% python3 -q
>>> import numpy as np
>>> np.set_printoptions(precision=1, suppress=True, linewidth=120, sign=" ")
>>> def tidy(a):
...     return np.round(a, 1) + 0
... 
>>> arr = np.loadtxt("run8.csv", delimiter=",")
>>> arr
array([[ 0.,  1.,  0., -2.,  1.,  1.],
       [-1.,  0.,  2.,  0., -2.,  2.],
       [ 0., -2.,  0.,  0., -2.,  0.],
       [ 2.,  0.,  0.,  0.,  0., -1.],
       [-1.,  2.,  2.,  0.,  0., -2.],
       [-1., -2.,  0.,  1.,  2.,  0.]])
>>> u = np.array([1, 0, -1, 2, 3, 1])
>>> A2 = arr + np.outer(u, np.eye(6)[1])
>>> A2
array([[ 0.,  2.,  0., -2.,  1.,  1.],
       [-1.,  0.,  2.,  0., -2.,  2.],
       [ 0., -3.,  0.,  0., -2.,  0.],
       [ 2.,  2.,  0.,  0.,  0., -1.],
       [-1.,  5.,  2.,  0.,  0., -2.],
       [-1., -1.,  0.,  1.,  2.,  0.]])
>>> np.linalg.matrix_rank(np.linalg.inv(A2) - np.linalg.inv(arr), tol=1e-8)
np.int64(1)
>>> mat = np.load("x.npy")
>>> mat
array([[ 21,   2,   1,   1,   2,   1],
       [  2,   6,   2,   2,   1,   0],
       [  1,   2,  18,   2,   1,   0],
       [  1,   1,   2,   7,   2,   0],
       [  0,   2,   2,   2,   3,   0],
       [  1,   2,   2,   2,   1,  24]])
>>> u = np.array([-4, -1, -3, 0, 3, 1])
>>> A2 = mat + np.outer(u, np.eye(6)[0])
>>> np.linalg.matrix_rank(np.linalg.inv(A2) - np.linalg.inv(mat), tol=1e-8)
np.int64(1)
>>> tidy(np.linalg.det(A2) / np.linalg.det(mat)), tidy(1 + np.linalg.solve(mat, u)[0])
(np.float64(0.7), np.float64(0.7))
>>> A2
array([[17.,  2.,  1.,  1.,  2.,  1.],
       [ 1.,  6.,  2.,  2.,  1.,  0.],
       [-2.,  2., 18.,  2.,  1.,  0.],
       [ 1.,  1.,  2.,  7.,  2.,  0.],
       [ 3.,  2.,  2.,  2.,  3.,  0.],
       [ 2.,  2.,  2.,  2.,  1., 24.]])
>>> rng = np.random.default_rng(71516)
>>> lab = rng.permutation(6)
>>> lab
array([ 2,  3,  4,  5,  0,  1])
>>> A2 = mat[lab][:, lab]
>>> A2
array([[ 18,   2,   1,   0,   1,   2],
       [  2,   7,   2,   0,   1,   1],
       [  2,   2,   3,   0,   0,   2],
       [  2,   2,   1,  24,   1,   2],
       [  1,   1,   2,   1,  21,   2],
       [  2,   2,   1,   0,   2,   6]])
>>> np.allclose(A2, mat)
False
>>> def softmax(z):
...     e = np.exp(z - z.max(axis=-1, keepdims=True))
...     return e / e.sum(axis=-1, keepdims=True)
... 
>>> tidy(softmax(10 * A2[1]))
array([ 0.,  1.,  0.,  0.,  0.,  0.])
>>> S = A2 @ A2.T / np.sqrt(6)
>>> tidy(softmax(S + np.triu(np.full(S.shape, -np.inf), 1)))
array([[ 1. ,  0. ,  0. ,  0. ,  0. ,  0. ],
       [ 0.2,  0.8,  0. ,  0. ,  0. ,  0. ],
       [ 1. ,  0. ,  0. ,  0. ,  0. ,  0. ],
       [ 0. ,  0. ,  0. ,  1. ,  0. ,  0. ],
       [ 0. ,  0. ,  0. ,  0. ,  1. ,  0. ],
       [ 0.1,  0. ,  0. ,  0. ,  0.9,  0. ]])
>>> tidy(softmax(S)[1] @ A2)
array([ 4.6,  6.2,  1.8,  0. ,  1. ,  1.2])
>>> M = np.load("test13.npy")
>>> M
array([[ 1,  5,  3,  5],
       [ 5,  1,  5,  3],
       [ 3,  5,  1,  5],
       [ 5,  3,  5,  1]])
>>> # equal to its transpose
>>> evals, evecs = np.linalg.eigh(M)
>>> x = np.array([3, -1, -1, 0])
>>> tidy(x @ M @ x / (x @ x)), tidy(evals[0]), tidy(evals[-1])
(np.float64(-2.5), np.float64(-6.0), np.float64(14.0))
>>> tidy(np.linalg.eigvalsh(M[1:, 1:]))
array([-4.7, -2. ,  9.7])
>>> tidy(evecs * np.maximum(evals, 0) @ evecs.T)
array([[ 3.5,  3.5,  3.5,  3.5],
       [ 3.5,  3.5,  3.5,  3.5],
       [ 3.5,  3.5,  3.5,  3.5],
       [ 3.5,  3.5,  3.5,  3.5]])
>>> tidy(evecs * np.abs(evals) @ evecs.T)
array([[ 6.,  2.,  4.,  2.],
       [ 2.,  6.,  2.,  4.],
       [ 4.,  2.,  6.,  2.],
       [ 2.,  4.,  2.,  6.]])
>>> (np.sign(evecs[:, -1].round(6)) == np.sign(evecs[0, -1].round(6))).astype(int)
array([ 1,  1,  1,  1])
>>> A2 = mat + rng.integers(-2, 3, (6, 5)) @ rng.integers(-2, 3, (5, 6))
>>> A2
array([[ 16,   0, -10,   1,   8,   2],
       [  2,  -1,  -2,   2,   6,   3],
       [  0,  -7,  16,   5,   4,   4],
       [  5,   1,   5,   4,   6,   0],
       [ -5,  -4,  -5,   6,   7,   3],
       [ -5,   4,  -2,  10,   1,  25]])
>>> tidy(np.linalg.svd(A2 - mat, compute_uv=False))
array([ 22. ,  12.5,   8.5,   3.9,   0.6,   0. ])
>>> np.abs(A2 - mat).sum(axis=1)
array([ 25,  19,  22,  14,  29,  21])
>>> evals, evecs = np.linalg.eig(M)
>>> tidy(np.prod(evals))
np.float64(-336.0)
>>> tidy(M @ evecs[:, 0] - evals[0] * evecs[:, 0])
array([ 0.,  0.,  0.,  0.])
>>> mat.reshape(-1, 2)
array([[ 21,   2],
       [  1,   1],
       [  2,   1],
       [  2,   6],
       [  2,   2],
       [  1,   0],
       [  1,   2],
       [ 18,   2],
       [  1,   0],
       [  1,   1],
       [  2,   7],
       [  2,   0],
       [  0,   2],
       [  2,   2],
       [  3,   0],
       [  1,   2],
       [  2,   2],
       [  1,  24]])
>>> blk = mat.reshape(6, 2, -1)
>>> np.einsum("ihd,jhd->hij", blk, blk).shape
(2, 6, 6)
>>> np.swapaxes(blk, 1, 2)[1]
array([[ 2,  2],
       [ 6,  1],
       [ 2,  0]])
>>> blk[:, 0]
array([[ 21,   2,   1],
       [  2,   6,   2],
       [  1,   2,  18],
       [  1,   1,   2],
       [  0,   2,   2],
       [  1,   2,   2]])
>>> blk.transpose(1, 0, 2)
array([[[ 21,   2,   1],
        [  2,   6,   2],
        [  1,   2,  18],
        [  1,   1,   2],
        [  0,   2,   2],
        [  1,   2,   2]],

       [[  1,   2,   1],
        [  2,   1,   0],
        [  2,   1,   0],
        [  7,   2,   0],
        [  2,   3,   0],
        [  2,   1,  24]]])
>>> np.einsum("ihd,ihd->ih", blk, blk)
array([[ 446,    6],
       [  44,    5],
       [ 329,    5],
       [   6,   53],
       [   8,   13],
       [   9,  581]])
>>> blk.sum(axis=1)
array([[ 22,   4,   2],
       [  4,   7,   2],
       [  3,   3,  18],
       [  8,   3,   2],
       [  2,   5,   2],
       [  3,   3,  26]])
